$ python3 -q
>>> import numpy as np
>>> from numpy import linalg as LA
>>> np.set_printoptions(suppress=True, linewidth=140)
>>> m1 = np.load("data.npy")
>>> m1
array([[ 1.,  0., -2.,  2.],
       [ 0.,  1., -4.,  4.],
       [ 0.,  0., -5.,  6.],
       [ 0.,  0., -8.,  9.]])
>>> vals, V = LA.eig(m1)
>>> m1 @ V[:, 0] - vals[0] * V[:, 0]
array([0., 0., 0., 0.])
>>> np.prod(vals)
np.float64(3.0)
>>> rng = np.random.default_rng(45)
>>> idx = rng.permutation(4)
>>> print(idx)
[2 3 1 0]
>>> M2 = m1[idx][:, idx]
>>> np.diag(M2)
array([-5.,  9.,  1.,  1.])
>>> print(M2)
[[-5.  6.  0.  0.]
 [-8.  9.  0.  0.]
 [-4.  4.  1.  0.]
 [-2.  2.  0.  1.]]
>>> Uu, s, Vt = LA.svd(m1)
>>> s.round(1)
array([15.7,  1. ,  1. ,  0.2])
>>> M2 = Uu[:, :1] @ np.diag(s[:1]) @ Vt[:1]
>>> np.round(LA.norm(m1 - M2, 2), 1), s[1]
(np.float64(1.0), np.float64(1.0))
>>> M2.round(1) + 0
array([[ 0. ,  0.1, -1.9,  2.1],
       [ 0.1,  0.1, -3.8,  4.2],
       [ 0.1,  0.2, -5.2,  5.8],
       [ 0.1,  0.3, -8. ,  9. ]])
>>> np.round(np.abs(m1 - M2).max(), 1)
np.float64(1.0)
>>> round(LA.norm(m1 - M2) / LA.norm(m1), 1)
np.float64(0.1)
>>> LA.matrix_rank(m1, rtol=0.05)
np.int64(3)
>>> r0 = np.array([2, 3, -2, -3])
>>> M2 = m1 + np.outer(r0, np.eye(4)[2])
>>> print(M2)
[[  1.   0.   0.   2.]
 [  0.   1.  -1.   4.]
 [  0.   0.  -7.   6.]
 [  0.   0. -11.   9.]]
>>> LA.matrix_rank(M2 - m1)
np.int64(1)
>>> arr = np.load("layer19.npy")
>>> arr
array([[0, 0],
       [3, 3]])
>>> round(LA.norm(m1, 2) / LA.norm(m1), 1)
np.float64(1.0)
>>> Uu, s, Vt = LA.svd(arr)
>>> np.argmax(s[:-1] / (s[1:] + 1e-6)) + 1
np.int64(1)
>>> M2 = Uu[:, :1] @ np.diag(s[:1]) @ Vt[:1]
>>> M2.round(1)
array([[0., 0.],
       [3., 3.]])
>>> T = np.stack([arr, -1 * arr, arr[::-1]])
>>> T.sum(axis=0)
array([[3, 3],
       [0, 0]])
>>> np.round(LA.norm(T, axis=(1, 2)), 1)
array([4.2, 4.2, 4.2])
>>> LA.matrix_rank(T)
array([1, 1, 1])
>>> r0 = np.array([3, -5, 2, -3])
>>> K = np.array([np.roll(r0, i) for i in range(4)])
>>> K
array([[ 3, -5,  2, -3],
       [-3,  3, -5,  2],
       [ 2, -3,  3, -5],
       [-5,  2, -3,  3]])
>>> round(LA.det(2 * K), 1), round(LA.det(K), 1)
(np.float64(-3120.0), np.float64(-195.0))
>>> np.round(np.poly(K), 1)
array([   1.,  -12.,  -14.,   28., -195.])
>>> np.einsum("ii->", K)
np.int64(12)
>>> np.round(LA.det(K[::-1]), 1)
np.float64(-195.0)
>>> np.round(LA.eigvals(K), 1)
array([13.+0.j, -3.+0.j,  1.+2.j,  1.-2.j])
>>> [round(float(x), 1) for x in LA.svd(arr, compute_uv=False)[:3]]
[4.2, 0.0]
>>> np.argsort(-LA.norm(arr, axis=0).round(6), kind="stable")[:3]
array([0, 1])
>>> M = np.array([[0.2, -1.7], [1.7, -0.2], [0.6, -0.6]])
>>> M[:, 1] *= 5
>>> M
array([[ 0.2, -8.5],
       [ 1.7, -1. ],
       [ 0.6, -3. ]])
>>> vec = np.array([1, 1])
>>> y = M @ vec
>>> np.round(LA.solve(M.T @ M, M.T @ y), 1)
array([1., 1.])
>>> y
array([-8.3,  0.7, -2.4])
>>> y = y + 0.3 * rng.normal(size=3)
>>> print(y.round(1))
[-8.3  1.  -2.4]
>>> coef, *_ = LA.lstsq(M, y)
>>> coef.round()
array([1., 1.])
>>> round(LA.norm(y - M @ coef), 1)
np.float64(0.1)
>>> Uu, s, Vt = LA.svd(M, full_matrices=False)
>>> print(s.round(1))
[9.1 1.7]
>>> np.abs(Uu[:, 0]).round(6).argmax()
np.int64(0)
>>> np.round(Uu.T @ Uu, 1) + 0
array([[1., 0.],
       [0., 1.]])
>>> np.round(np.abs(Vt[0]), 1)
array([0.1, 1. ])
>>> np.allclose(Uu * s @ Vt, M)
True
>>> np.round(s / s[0], 1)
array([1. , 0.2])
>>> vec = np.array([-2, -5])
>>> y = M @ vec
>>> coef, lr = np.zeros(2), 1 / LA.norm(M, 2) ** 2
>>> for i in range(60):
...     coef -= lr * M.T @ (M @ coef - y)
...     if i % 10 == 0: print(i, round(LA.norm(M @ coef - y), 1))
... 
0 3.8
10 2.7
20 1.9
30 1.3
40 0.9
50 0.6
>>> np.round(LA.cond(M), 1)
np.float64(5.3)
>>> print(coef.round(1))
[-1.7 -5. ]
>>> feats = np.load("dump.npy")
>>> feats
array([[0, 0, 0, 0, 0, 0],
       [3, 0, 0, 0, 0, 0],
       [2, 2, 0, 0, 0, 0],
       [0, 0, 0, 0, 0, 0],
       [0, 0, 3, 0, 0, 0],
       [0, 0, 2, 2, 0, 0],
       [0, 0, 0, 0, 0, 0],
       [0, 0, 0, 0, 3, 0],
       [0, 0, 0, 0, 2, 2]])
>>> M2 = np.c_[feats[:, :2] @ np.array([[3, 1], [3, 0]]), np.array([-2, 2, -3, 3, 0, 4, -2, -2, 1])]
>>> M2
array([[ 0,  0, -2],
       [ 9,  3,  2],
       [12,  2, -3],
       [ 0,  0,  3],
       [ 0,  0,  0],
       [ 0,  0,  4],
       [ 0,  0, -2],
       [ 0,  0, -2],
       [ 0,  0,  1]])
>>> np.round(LA.norm(LA.qr(feats)[0].T @ M2, axis=0) ** 2 / ((M2 ** 2).sum(axis=0) + 1e-12), 1)
array([1. , 1. , 0.7])
>>> ang = np.radians(72)
>>> r_ = np.eye(6)
>>> r_[4, 4] = r_[3, 3] = np.cos(ang)
>>> r_[4, 3], r_[3, 4] = -np.sin(ang), np.sin(ang)
>>> r_.round(1)
array([[ 1. ,  0. ,  0. ,  0. ,  0. ,  0. ],
       [ 0. ,  1. ,  0. ,  0. ,  0. ,  0. ],
       [ 0. ,  0. ,  1. ,  0. ,  0. ,  0. ],
       [ 0. ,  0. ,  0. ,  0.3,  1. ,  0. ],
       [ 0. ,  0. ,  0. , -1. ,  0.3,  0. ],
       [ 0. ,  0. ,  0. ,  0. ,  0. ,  1. ]])
>>> M2 = feats @ r_.T
>>> np.round(np.abs(M2 - feats).max(axis=0), 1)
array([0. , 0. , 0. , 2.9, 2.1, 0. ])
>>> round(float(LA.det(r_)), 1), round(float(np.trace(r_)), 1)
(1.0, 4.6)
>>> print(np.allclose(feats @ feats.T, M2 @ M2.T))
True
>>> print(M2.round(1))
[[ 0.   0.   0.   0.   0.   0. ]
 [ 3.   0.   0.   0.   0.   0. ]
 [ 2.   2.   0.   0.   0.   0. ]
 [ 0.   0.   0.   0.   0.   0. ]
 [ 0.   0.   3.   0.   0.   0. ]
 [ 0.   0.   2.   0.6 -1.9  0. ]
 [ 0.   0.   0.   0.   0.   0. ]
 [ 0.   0.   0.   2.9  0.9  0. ]
 [ 0.   0.   0.   1.9  0.6  2. ]]
>>> W0 = np.load("mat.npy")
>>> W0
array([[5., 1., 0., 0.],
       [0., 5., 1., 0.],
       [0., 0., 5., 1.],
       [0., 0., 0., 5.]])
>>> M2 = W0[0, 0] * W0[1:] - np.outer(W0[1:, 0], W0[0])
>>> M2
array([[ 0., 25.,  5.,  0.],
       [ 0.,  0., 25.,  5.],
       [ 0.,  0.,  0., 25.]])
>>> W0[:, 0] / W0[0, 0]
array([1., 0., 0., 0.])
>>> W0 @ W0
array([[25., 10.,  1.,  0.],
       [ 0., 25., 10.,  1.],
       [ 0.,  0., 25., 10.],
       [ 0.,  0.,  0., 25.]])
>>> LA.matrix_rank(W0 - W0[0, 0] * np.eye(4))
np.int64(3)
>>> np.round(np.sort(LA.eigvals(W0)), 1)
array([5., 5., 5., 5.])
>>> def softmax(z):
...     e = np.exp(z - z.max(axis=-1, keepdims=True))
...     return e / e.sum(axis=-1, keepdims=True)
... 
>>> softmax(arr).sum(axis=1)
array([1., 1.])
>>> att = arr @ arr.T / np.sqrt(2)
>>> softmax(att)[0] @ arr
array([1.5, 1.5])
>>> np.round(softmax(att), 1) + 0
array([[0.5, 0.5],
       [0. , 1. ]])
>>> idx = rng.permutation(4)
>>> print(idx)
[2 0 1 3]
>>> M2 = W0[idx][:, idx]
>>> np.diag(M2)
array([5., 5., 5., 5.])
>>> round(LA.det(M2), 1), round(LA.det(W0[idx]), 1)
(np.float64(625.0), np.float64(625.0))
>>> E = np.array([[0.3, -0.7, -0.1, -1.4, -1.8],
...     [0.5, -0.6, 1.0, -0.4, -0.2],
...     [0.5, -3.6, -0.1, -2.0, -1.7],
...     [-1.5, -0.9, -0.5, -0.1, 1.4]])
>>> T = np.stack([E, -1 * E, E[::-1]])
>>> (T @ E.T).shape
(3, 4, 4)
>>> print(T.shape)
(3, 4, 5)
>>> LA.matrix_rank(T.reshape(3, -1))
np.int64(2)
>>> print(np.round(np.einsum("bij,cij->bc", T, T), 1))
[[ 33.  -33.    2.6]
 [-33.   33.   -2.6]
 [  2.6  -2.6  33. ]]
>>> r0, v = E[2], E[0]
>>> round(float(r0 @ r0), 1)
20.1
>>> pr = (r0 @ v) / (r0 @ r0) * r0
>>> np.round(np.outer(r0, v), 1) + 0
array([[ 0.2, -0.4,  0. , -0.7, -0.9],
       [-1.1,  2.5,  0.4,  5. ,  6.5],
       [ 0. ,  0.1,  0. ,  0.1,  0.2],
       [-0.6,  1.4,  0.2,  2.8,  3.6],
       [-0.5,  1.2,  0.2,  2.4,  3.1]])
>>> print(LA.matrix_rank(np.outer(r0, v)))
1
>>> print(round(LA.norm(r0 + v) ** 2 + LA.norm(r0 - v) ** 2, 1))
51.8
>>> LA.norm(E, axis=1).argmax()
np.int64(2)
>>> np.round(LA.norm(E, axis=1), 1)
array([2.4, 1.3, 4.5, 2.3])
>>> round(LA.norm(E, 1), 1), np.round(LA.norm(E, np.inf), 1)
(np.float64(5.8), np.float64(7.9))
>>> np.round(LA.norm(E, axis=0), 1)
array([1.7, 3.8, 1.1, 2.5, 2.9])
>>> round(E[2] @ E[1], 1)
np.float64(3.4)
>>> round(float(LA.norm(E, "nuc")), 1)
9.4
>>> X = 2 * np.eye(4) + np.eye(4, k=1)
>>> X
array([[2., 1., 0., 0.],
       [0., 2., 1., 0.],
       [0., 0., 2., 1.],
       [0., 0., 0., 2.]])
>>> round(float(LA.det(X.T)), 1)
16.0
>>> np.einsum("ij,ji->", X, X)
np.float64(16.0)
>>> np.round(LA.eigvals(X), 1)
array([2., 2., 2., 2.])
>>> np.kron(np.eye(2, dtype=int), X)
array([[2., 1., 0., 0., 0., 0., 0., 0.],
       [0., 2., 1., 0., 0., 0., 0., 0.],
       [0., 0., 2., 1., 0., 0., 0., 0.],
       [0., 0., 0., 2., 0., 0., 0., 0.],
       [0., 0., 0., 0., 2., 1., 0., 0.],
       [0., 0., 0., 0., 0., 2., 1., 0.],
       [0., 0., 0., 0., 0., 0., 2., 1.],
       [0., 0., 0., 0., 0., 0., 0., 2.]])
>>> np.round(LA.det(2 * X), 1), round(float(LA.det(X)), 1)
(np.float64(256.0), 16.0)
>>> print(np.einsum("ii->", X))
8.0
>>> round(LA.eigvals(X).sum().real, 1)
np.float64(8.0)
>>> r0 = np.array([2, 0, 1, 2])
>>> M2 = X + np.outer(r0, np.eye(4)[3])
>>> np.round(LA.det(M2) / LA.det(X), 1), round(float(1 + LA.solve(X, r0)[3]), 1)
(np.float64(2.0), 2.0)
>>> Q, r_ = LA.qr(W0)
>>> np.trace(Q @ Q.T)
np.float64(4.0)
>>> print(r_)
[[5. 1. 0. 0.]
 [0. 5. 1. 0.]
 [0. 0. 5. 1.]
 [0. 0. 0. 5.]]
>>> Q.T @ Q
array([[1., 0., 0., 0.],
       [0., 1., 0., 0.],
       [0., 0., 1., 0.],
       [0., 0., 0., 1.]])
>>> np.allclose(r_.T @ r_, W0.T @ W0)
True
>>> Q
array([[ 1.,  0.,  0.,  0.],
       [-0.,  1.,  0.,  0.],
       [-0., -0.,  1.,  0.],
       [-0., -0., -0.,  1.]])
>>> r0, v = X[3], X[2]
>>> r0 @ v
np.float64(2.0)
>>> r0 @ r0
np.float64(4.0)
>>> pr = (r0 @ v) / (r0 @ r0) * r0
>>> round(float(LA.norm(r0 + v) ** 2 + LA.norm(r0 - v) ** 2), 1)
18.0
>>> print((v - pr) @ r0)
0.0
>>> pr
array([0., 0., 0., 1.])
